>>> import numpy as np
>>> import numpy.linalg as la
>>> np.set_printoptions(precision=2, suppress=True, linewidth=100)
>>> tidy = lambda a: np.round(a, 2) + 0
>>> X = np.load("out4.npy")
>>> X
array([[ 0., -1.,  0.,  0.],
       [ 2.,  1., -2.,  0.],
       [-2., -1.,  2.,  0.],
       [ 2.,  5.,  4.,  2.]])
>>> tidy(la.det(X[::-1]))
np.float64(0.0)
>>> np.einsum("ij,ji->", X, X)
np.float64(9.0)
>>> tidy(la.det(X.T))
np.float64(0.0)
>>> U, sv, Vt = la.svd(X)
>>> np.argmax(sv[:-1] / (sv[1:] + 1e-6)) + 1
np.int64(3)
>>> other = U[:, :3] @ np.diag(sv[:3]) @ Vt[:3]
>>> la.matrix_rank(other)
np.int64(3)
>>> print(la.matrix_rank(X, rtol=0.05))
3
>>> print(tidy(np.abs(X - other).max()))
0.0
>>> U, sv, Vt = la.svd(X)
>>> vecs = Vt[:(sv > 1e-8).sum()]
>>> rng = np.random.default_rng(978023)
>>> x0 = X[0] + -3 * X[3] + rng.integers(2) * np.eye(4)[0]
>>> x0
array([ -5., -16., -12.,  -6.])
>>> tidy(np.diag(vecs.T @ vecs))
array([0.91, 1.  , 0.91, 0.18])
>>> tidy(la.norm(x0 - vecs.T @ vecs @ x0))
np.float64(0.3)
>>> tidy(vecs.T @ vecs)
array([[ 0.91,  0.  , -0.09,  0.27],
       [ 0.  ,  1.  ,  0.  ,  0.  ],
       [-0.09,  0.  ,  0.91,  0.27],
       [ 0.27,  0.  ,  0.27,  0.18]])
>>> print(np.allclose(vecs.T @ vecs @ x0, x0))
False
>>> la.matrix_rank(np.vstack([X, x0]))
np.int64(4)
>>> A = np.load("data.npy")
>>> A
array([[-3, -3,  3,  2],
       [ 1,  3,  2,  0],
       [ 0,  2, -1, -2],
       [ 1,  3,  0, -3],
       [ 3, -3,  0,  3],
       [ 2, -3,  2,  1],
       [ 1,  0, -2, -2]])
>>> x0 = np.array([3, 7, 6, 1])
>>> y = A @ x0
>>> print(tidy(la.lstsq(A, y)[0]))
[3. 7. 6. 1.]
>>> tidy(la.solve(A.T @ A, A.T @ y))
array([3., 7., 6., 1.])
>>> tidy(la.pinv(A) @ A)
array([[1., 0., 0., 0.],
       [0., 1., 0., 0.],
       [0., 0., 1., 0.],
       [0., 0., 0., 1.]])
>>> y = y + 0.1 * rng.normal(size=7)
>>> print(tidy(y))
[-10.    35.9    5.87  21.1   -9.05  -1.99 -11.04]
>>> coef, *_ = la.lstsq(A, y)
>>> coef.round()
array([3., 7., 6., 1.])
>>> tidy(la.norm(y - A @ coef))
np.float64(0.19)
>>> data = np.load("w.npy")
>>> data
array([[ -1.73,   1.66,  -0.25, -14.9 , -16.29,  -0.42,  -0.35],
       [ 10.53,  -0.51,   0.4 ,  -4.17,  12.55,  -0.38,  -3.72],
       [  4.89,  -0.47,   0.14,  25.98,  12.54,   0.06,   7.6 ],
       [ -4.53,  -0.78,   0.02,  -2.96, -17.01,   0.25,   3.83],
       [  6.1 ,  -3.26,  -1.15,   2.37, -32.06,   0.06,  -1.22],
       [ -3.56,  -0.12,  -0.65,   7.57, -15.19,   0.11,  -5.2 ],
       [  9.82,   0.37,   0.83,   1.42, -23.22,   0.44,   2.22],
       [ -4.18,   0.31,   0.64,   1.41,  11.53,  -0.05,  -3.13],
       [  2.41,   0.27,  -1.09,   0.8 ,  -2.01,  -0.2 ,  -0.71],
       [ 11.47,  -0.47,  -0.51,  13.74,  -5.34,  -0.67,  -1.58],
       [  1.95,   2.01,   0.28,   1.9 ,  19.86,  -0.18,  -2.87],
       [ -5.04,   0.22,   0.81,  -8.81,  10.29,   0.26,   1.56],
       [  7.03,   0.33,   0.88,   4.39,  -1.07,  -0.6 ,  -2.46],
       [ -1.12,  -1.07,   0.49,   9.13,   5.68,  -0.28,  -0.79],
       [  1.32,  -3.57,   0.41,   1.66,  -2.92,   0.28,   3.69],
       [  2.12,   0.3 ,  -0.67,  -3.97,  -0.11,   0.43,   1.65],
       [ -2.  ,  -0.55,  -0.08,   8.35,   0.71,   0.48,  -0.72],
       [ -2.09,  -0.87,  -0.46, -10.98, -13.88,   0.17,  -1.7 ],
       [  2.93,  -0.04,  -0.08,  -9.29,  26.21,  -0.19,  -2.15],
       [ -3.05,   0.96,  -0.7 ,   1.97, -25.41,   0.54,  -0.51],
       [  0.34,   1.86,  -0.6 ,  28.32, -16.95,   0.08,   0.9 ],
       [ -0.48,  -0.18,  -0.04,  10.03,   2.29,   0.46,  -1.63],
       [ -1.44,   2.99,  -1.16,   7.82,  -0.44,  -0.37,  -0.4 ],
       [ -0.17,   1.02,   0.57,  -4.01,  27.43,   0.07,  -1.75],
       [  4.64,  -1.71,   0.26,  -4.36, -12.9 ,   0.04,   1.76],
       [ -2.14,  -0.08,  -0.71,  -1.15,  -8.44,  -0.25,  -2.28],
       [ -9.52,   2.15,  -0.49,  -8.2 ,   5.4 ,  -0.26,  -0.4 ],
       [ -1.89,  -0.77,  -0.02,   3.48,  18.07,  -0.16,  -1.51],
       [ -2.36,  -0.8 ,  -0.82,   2.25, -15.86,   0.05,  -1.27],
       [ -6.61,   0.87,   0.19,   6.68,  20.94,  -0.17,  -0.59],
       [  0.91,   0.79,   0.26,  -3.71,   4.66,   0.4 ,   4.28]])
>>> d = la.norm(data[:, None] - data[None], axis=-1)
>>> d.mean(axis=1).argmax()
np.int64(20)
>>> np.unravel_index(d.round(6).argmax(), d.shape)
(np.int64(4), np.int64(23))
>>> (d + 1e9 * np.eye(31)).round(6).argmin(axis=1)
array([17, 10, 13, 28,  6, 28,  4, 27, 15, 12, 27, 26,  8, 21,  8, 30, 21,  0, 23, 28,  9, 16, 16,
       18, 25, 28, 11, 10,  5, 27, 15])
>>> d[12].round(6).argsort(kind="stable")[:4]
array([12,  8, 14, 22])
>>> tidy(d[:5, :5])
array([[ 0.  , 33.37, 51.13, 13.22, 25.18],
       [33.37,  0.  , 32.7 , 34.05, 45.48],
       [51.13, 32.7 ,  0.  , 42.59, 51.34],
       [13.22, 34.05, 42.59,  0.  , 20.02],
       [25.18, 45.48, 51.34, 20.02,  0.  ]])
>>> d.shape
(31, 31)
>>> P = data @ la.solve(data.T @ data, data.T)
>>> np.allclose(P @ P, P)
True
>>> print(tidy(la.eigvalsh(P)))
[0. 0. 0. 0. 0. 0. 0. 0. 0. 0. 0. 0. 0. 0. 0. 0. 0. 0. 0. 0. 0. 0. 0. 0. 1. 1. 1. 1. 1. 1. 1.]
>>> la.matrix_rank(np.eye(31) - P)
np.int64(24)
>>> tidy(P @ data[:, 0])
array([-1.73, 10.53,  4.89, -4.53,  6.1 , -3.56,  9.82, -4.18,  2.41, 11.47,  1.95, -5.04,  7.03,
       -1.12,  1.32,  2.12, -2.  , -2.09,  2.93, -3.05,  0.34, -0.48, -1.44, -0.17,  4.64, -2.14,
       -9.52, -1.89, -2.36, -6.61,  0.91])
>>> x0 = np.array([-9, 0, -6, 8, -4, 4, -4])
>>> y = data @ x0
>>> tidy(la.lstsq(data, y)[0])
array([-9.,  0., -6.,  8., -4.,  4., -4.])
>>> tidy(la.solve(data.T @ data, data.T @ y))
array([-9.,  0., -6.,  8., -4.,  4., -4.])
>>> tidy(la.pinv(data) @ data)
array([[1., 0., 0., 0., 0., 0., 0.],
       [0., 1., 0., 0., 0., 0., 0.],
       [0., 0., 1., 0., 0., 0., 0.],
       [0., 0., 0., 1., 0., 0., 0.],
       [0., 0., 0., 0., 1., 0., 0.],
       [0., 0., 0., 0., 0., 1., 0.],
       [0., 0., 0., 0., 0., 0., 1.]])
>>> y = y + 0.1 * rng.normal(size=31)
>>> tidy(y)
array([ -37.4 , -167.47,   82.73,   70.73,  104.34,  178.57,    3.56,   11.12,    1.29,   34.72,
        -72.92,  -76.27,  -21.75,   59.61,   -3.01,  -51.15,   87.29,   -3.25, -197.21,  153.2 ,
        291.68,   84.1 ,   84.35, -136.4 ,  -33.53,   56.27,    2.02,  -21.92,  112.91,   29.7 ,
        -73.51])
>>> coef, *_ = la.lstsq(data, y)
>>> tidy(coef)
array([-9.01, -0.02, -6.05,  8.  , -4.  ,  4.04, -3.99])
>>> [round(float(la.norm(la.solve(data.T @ data + lam * np.eye(7), data.T @ y))), 2) for lam in (0, 1, 10, 100)]
[15.17, 14.58, 13.56, 12.01]
>>> coef.round()
array([-9., -0., -6.,  8., -4.,  4., -4.])
>>> tidy(data.T @ (y - data @ coef))
array([0., 0., 0., 0., 0., 0., 0.])
>>> cov = np.cov(data, rowvar=False)
>>> tidy(la.eigvalsh(cov)[::-1])
array([241.61,  90.42,  23.21,   6.74,   1.65,   0.24,   0.07])
>>> tidy(np.corrcoef(data[:, 2], data[:, 3])[0, 1])
np.float64(-0.11)
>>> print(np.argsort(-data.std(axis=0).round(6), kind="stable"))
[4 3 0 6 1 2 5]
>>> tidy(np.polyfit(data[:, 2], data[:, 3], 1))
array([-1.74,  1.84])
>>> print(tidy(np.corrcoef(data.T)))
[[ 1.   -0.29  0.15  0.2  -0.11 -0.21  0.06]
 [-0.29  1.   -0.08  0.01  0.25 -0.21 -0.15]
 [ 0.15 -0.08  1.   -0.11  0.46  0.05  0.17]
 [ 0.2   0.01 -0.11  1.   -0.05  0.    0.18]
 [-0.11  0.25  0.46 -0.05  1.   -0.26 -0.1 ]
 [-0.21 -0.21  0.05  0.   -0.26  1.    0.41]
 [ 0.06 -0.15  0.17  0.18 -0.1   0.41  1.  ]]
>>> np.median(data, axis=0)
array([-0.48, -0.04, -0.04,  1.66, -0.44,  0.05, -0.72])
>>> tidy(data.std(axis=0))
array([ 4.88,  1.38,  0.59,  9.29, 15.26,  0.32,  2.6 ])
